% python3 -q
>>> import numpy as np
>>> import numpy.linalg as la
>>> np.set_printoptions(suppress=True, linewidth=120)
>>> m1 = np.load("mat.npy")
>>> m1
array([[ -0.898, -18.876, -11.775,  -9.994,  15.744,  18.674,  39.157, -15.792,  -5.531, -21.022],
       [ 22.354, -34.368, -31.481, -14.207,  17.291, -16.178,  12.243,  11.131, -32.698, -18.909],
       [-12.429,  -6.19 ,   5.882,  23.575, -19.65 ,  42.024, -34.763,  55.089,  12.806,  25.629],
       [ 21.499, -32.843, -33.359, -12.534,  17.234, -15.993,  11.297,  10.41 , -32.077, -20.656],
       [-12.068,  -5.496,   6.227,  24.125, -20.35 ,  42.205, -33.236,  52.957,  13.89 ,  23.321],
       [ -2.864, -16.42 , -13.565, -11.492,  15.682,  17.897,  38.615, -15.452,  -5.526, -20.743],
       [ 21.721, -33.781, -33.879, -13.73 ,  16.685, -15.159,  11.915,   9.613, -33.325, -20.086],
       [ -1.699, -17.215, -11.659, -10.011,  16.905,  18.609,  37.705, -16.973,  -6.456, -19.241],
       [ -3.172, -16.551, -11.237, -10.101,  16.226,  18.059,  37.351, -16.379,  -4.52 , -20.402],
       [ -0.479, -18.975, -12.315,  -9.004,  14.315,  19.066,  35.077, -16.435,  -5.773, -20.448],
       [ -2.306, -18.897, -11.484,  -9.382,  16.636,  18.31 ,  38.401, -15.412,  -6.508, -20.357],
       [ 21.807, -33.946, -33.214, -14.104,  18.998, -15.361,  12.731,  10.927, -31.328, -21.176],
       [-11.624,  -4.495,   7.226,  24.276, -20.35 ,  41.736, -34.591,  54.098,  15.441,  23.638],
       [ 22.413, -33.708, -29.847, -15.546,  18.559, -14.989,  12.124,   8.564, -33.562, -20.43 ],
       [ -2.096, -17.203, -12.899, -10.741,  17.157,  18.927,  39.558, -15.463,  -6.684, -21.019],
       [-13.345,  -5.293,   5.563,  25.041, -20.171,  40.726, -34.12 ,  53.473,  13.48 ,  24.342],
       [-11.853,  -6.312,   6.828,  24.245, -18.99 ,  42.471, -35.413,  56.917,  14.542,  24.701],
       [ -2.461, -16.835, -12.557,  -8.934,  16.206,  17.194,  38.129, -14.145,  -6.477, -21.424],
       [-12.176,  -5.97 ,   4.374,  22.747, -18.7  ,  41.224, -33.974,  54.214,  16.351,  25.441],
       [-13.125,  -5.569,   4.354,  25.803, -19.9  ,  40.176, -35.389,  53.958,  14.175,  24.832],
       [ 22.627, -34.031, -31.505, -13.607,  18.394, -17.211,  13.865,  10.014, -33.507, -20.825],
       [-11.844,  -4.814,   3.874,  24.027, -19.75 ,  41.124, -34.965,  54.716,  14.056,  24.542]])
>>> Ac = m1 - m1.mean(axis=0)
>>> evecs = la.svd(Ac)[2][:3]
>>> other = Ac - Ac @ evecs.T @ evecs
>>> np.round(la.norm(other) / la.norm(Ac), 3)
np.float64(0.03)
>>> la.norm(other, axis=1).round(6).argmax()
np.int64(9)
>>> O, Rm = la.qr(m1)
>>> print(O.shape, Rm.shape)
(22, 10) (10, 10)
>>> np.round(np.abs(np.diag(Rm)), 3)
array([64.623, 79.933, 11.662, 30.145,  3.968,  6.509,  7.516,  6.683,  4.41 ,  3.206])
>>> round(float(abs(Rm[0, 0])), 3), round(la.norm(m1[:, 0]), 3)
(64.623, np.float64(64.623))
>>> la.norm(m1, axis=1).argmax()
np.int64(16)
>>> np.round(la.norm(m1) ** 2 / la.norm(m1, 2) ** 2, 3)
np.float64(1.49)
>>> round(m1[3] @ m1[6], 3)
np.float64(5127.235)
